In [1]: import numpy as np

In [2]: from numpy import linalg as LA

In [3]: np.set_printoptions(precision=1, suppress=True, linewidth=120, sign=" ")

In [4]: E = np.load("dump.npy")

In [5]: print(E)
[[-11   3   1   2   3   3   0]
 [  0   5   1   2   1  -3   3]
 [  2   1  -8   1  -2  -1   3]
 [ -1   0   0  -9  -1   1   1]
 [ -2   0  -1  -3   9  -2  -1]
 [  3  -2  -1  -3  -2   4  -3]
 [  3   3   1   0   2  -1   8]]

In [6]: Y = LA.inv(E)

In [7]: print(np.round(LA.inv(Y), 1) + 0)
[[-11.   3.   1.   2.   3.   3.   0.]
 [  0.   5.   1.   2.   1.  -3.   3.]
 [  2.   1.  -8.   1.  -2.  -1.   3.]
 [ -1.   0.   0.  -9.  -1.   1.   1.]
 [ -2.   0.  -1.  -3.   9.  -2.  -1.]
 [  3.  -2.  -1.  -3.  -2.   4.  -3.]
 [  3.   3.   1.   0.   2.  -1.   8.]]

In [8]: print(LA.det(E) * Y)
[[  60864.  -68208.   13464.   50400.  -24288. -127320.  -36552.]
 [ -39604. -306740.  -11934.  -10248.  -10028. -194102.   46742.]
 [  16510.   -6370.  131301.   -4620.   36938.   27449.  -31361.]
 [ -17894.   24794.   -4761.  117852.   20654.    7475.  -16859.]
 [ -13900.   14308.   15030.   60312. -114356.  -61298.  -55822.]
 [ -95574.   27930.    5679.   57708.    9246. -225573. -103251.]
 [ -18508.  141316.  -20034.  -22344.   37996.  104230. -140854.]]

In [9]: print((np.abs(Y) > 1e-9).astype(int))
[[ 1  1  1  1  1  1  1]
 [ 1  1  1  1  1  1  1]
 [ 1  1  1  1  1  1  1]
 [ 1  1  1  1  1  1  1]
 [ 1  1  1  1  1  1  1]
 [ 1  1  1  1  1  1  1]
 [ 1  1  1  1  1  1  1]]

In [10]: print(Y.round(1) + 0)
[[-0.1  0.1  0.   0.   0.   0.1  0. ]
 [ 0.   0.3  0.   0.   0.   0.2  0. ]
 [ 0.   0.  -0.1  0.   0.   0.   0. ]
 [ 0.   0.   0.  -0.1  0.   0.   0. ]
 [ 0.   0.   0.  -0.1  0.1  0.1  0. ]
 [ 0.1  0.   0.  -0.1  0.   0.2  0.1]
 [ 0.  -0.1  0.   0.   0.  -0.1  0.1]]

In [11]: print(np.allclose(Y, E.T))
False

In [12]: print(np.round(LA.det(E) * LA.det(Y), 1))
1.0

In [13]: print(round(LA.cond(E), 1))
5.6

In [14]: Y = E / np.sqrt((E ** 2).mean(axis=1, keepdims=True))

In [15]: print(LA.norm(Y, axis=1))
[ 2.6  2.6  2.6  2.6  2.6  2.6  2.6]

In [16]: print(Y[1])
[ 0.   1.9  0.4  0.8  0.4 -1.1  1.1]

In [17]: print(LA.matrix_rank(E - E.mean(axis=1, keepdims=True)))
6
